$ python3 -q
>>> import numpy as np
>>> import numpy.linalg as la
>>> np.set_printoptions(precision=2, suppress=True, linewidth=120)
>>> M = np.load("dump.npy")
>>> M
array([[2, 2, 0, 2],
       [2, 2, 2, 0],
       [0, 2, 2, 2],
       [2, 0, 2, 2]])
>>> w, vecs = la.eigh(M)
>>> la.eigvalsh(M @ M)
array([ 4.,  4.,  4., 36.])
>>> np.round(vecs.T @ M @ vecs, 2) + 0
array([[-2.,  0.,  0.,  0.],
       [ 0.,  2.,  0.,  0.],
       [ 0.,  0.,  2.,  0.],
       [ 0.,  0.,  0.,  6.]])
>>> np.round(vecs.T @ vecs, 2) + 0
array([[1., 0., 0., 0.],
       [0., 1., 0., 0.],
       [0., 0., 1., 0.],
       [0., 0., 0., 1.]])
>>> np.abs(vecs[:, -1]).round(6).argmax()
np.int64(0)
>>> J = np.loadtxt("test15.csv", delimiter=",")
>>> J
array([[-3.15,  4.13,  3.42, -0.79, -0.5 , -4.  , -4.96,  4.45],
       [-1.96,  3.51, -0.27, -2.22, -2.  , -0.17,  0.73,  8.62],
       [-0.76,  2.13, -2.06, -2.27, -2.15,  1.83,  3.41,  8.12],
       [-2.12,  3.67,  0.02, -2.17, -1.94, -0.48,  0.3 ,  8.56],
       [ 3.06, -3.78, -3.89,  0.36,  0.08,  4.44,  5.72, -2.94],
       [ 2.68, -2.96, -4.33, -0.34, -0.57,  4.78,  6.48, -0.35],
       [-0.48, -0.5 ,  3.4 ,  1.95,  1.95, -3.4 , -5.34, -6.35],
       [-1.01,  2.43, -1.73, -2.29, -2.15,  1.46,  2.92,  8.34],
       [-2.85,  3.29,  4.21,  0.09,  0.34, -4.71, -6.27,  1.3 ],
       [-3.12,  3.97,  3.67, -0.57, -0.29, -4.24, -5.37,  3.71],
       [ 3.03, -4.35, -2.31,  1.46,  1.16,  2.9 ,  3.21, -6.66],
       [ 3.12, -3.96, -3.69,  0.56,  0.28,  4.25,  5.39, -3.67],
       [ 0.77, -2.13,  2.06,  2.27,  2.15, -1.82, -3.4 , -8.12],
       [ 2.67, -4.16, -1.22,  1.88,  1.61,  1.76,  1.52, -7.9 ],
       [ 3.15, -4.15, -3.36,  0.83,  0.54,  3.95,  4.87, -4.61],
       [-3.05,  3.77,  3.9 , -0.35, -0.07, -4.45, -5.74,  2.9 ],
       [-1.27,  0.63,  4.  ,  1.57,  1.65, -4.16, -6.18, -4.61],
       [ 3.04, -3.73, -3.94,  0.3 ,  0.03,  4.48,  5.8 , -2.75],
       [ 2.94, -3.5 , -4.11,  0.08, -0.18,  4.62,  6.09, -1.94],
       [-1.13,  0.43,  3.91,  1.65,  1.71, -4.04, -6.06, -4.96],
       [-1.34,  2.82, -1.27, -2.3 , -2.13,  0.93,  2.23,  8.54],
       [ 1.11, -2.55,  1.6 ,  2.29,  2.15, -1.3 , -2.72, -8.41],
       [ 1.45, -2.95,  1.11,  2.29,  2.11, -0.76, -1.99, -8.59],
       [-2.58,  2.78,  4.36,  0.47,  0.69, -4.79, -6.55, -0.14],
       [ 2.62, -4.13, -1.09,  1.92,  1.65,  1.63,  1.33, -8.  ],
       [ 1.64, -3.16,  0.81,  2.27,  2.08, -0.43, -1.55, -8.64],
       [-2.23,  3.77,  0.23, -2.13, -1.89, -0.71, -0.02,  8.49],
       [-3.01,  3.66,  4.  , -0.23,  0.04, -4.53, -5.9 ,  2.48],
       [ 2.09, -3.63,  0.04,  2.18,  1.95,  0.42, -0.39, -8.58],
       [-3.11,  4.33,  2.71, -1.25, -0.96, -3.31, -3.84,  6.01],
       [ 2.16, -3.71, -0.1 ,  2.16,  1.92,  0.57, -0.17, -8.53],
       [ 2.24, -3.79, -0.26,  2.13,  1.89,  0.74,  0.06, -8.48],
       [ 3.14, -4.28, -2.99,  1.09,  0.79,  3.59,  4.28, -5.47],
       [-2.4 ,  2.45,  4.39,  0.68,  0.88, -4.78, -6.63, -0.96],
       [ 2.06, -1.87, -4.36, -1.01, -1.17,  4.67,  6.63,  2.26],
       [ 1.2 , -0.53, -3.96, -1.61, -1.68,  4.1 ,  6.12,  4.78],
       [-3.02,  4.35,  2.3 , -1.46, -1.17, -2.89, -3.2 ,  6.68],
       [ 0.71, -2.07,  2.12,  2.26,  2.15, -1.9 , -3.49, -8.07]])
>>> # null space of dimension 6
>>> la.matrix_rank(J, rtol=0.1)
np.int64(2)
>>> [round(float(x), 2) for x in la.svd(J, compute_uv=False)[:3]]
[46.9, 40.0, 0.0]
>>> la.cond(J) > 100
np.True_
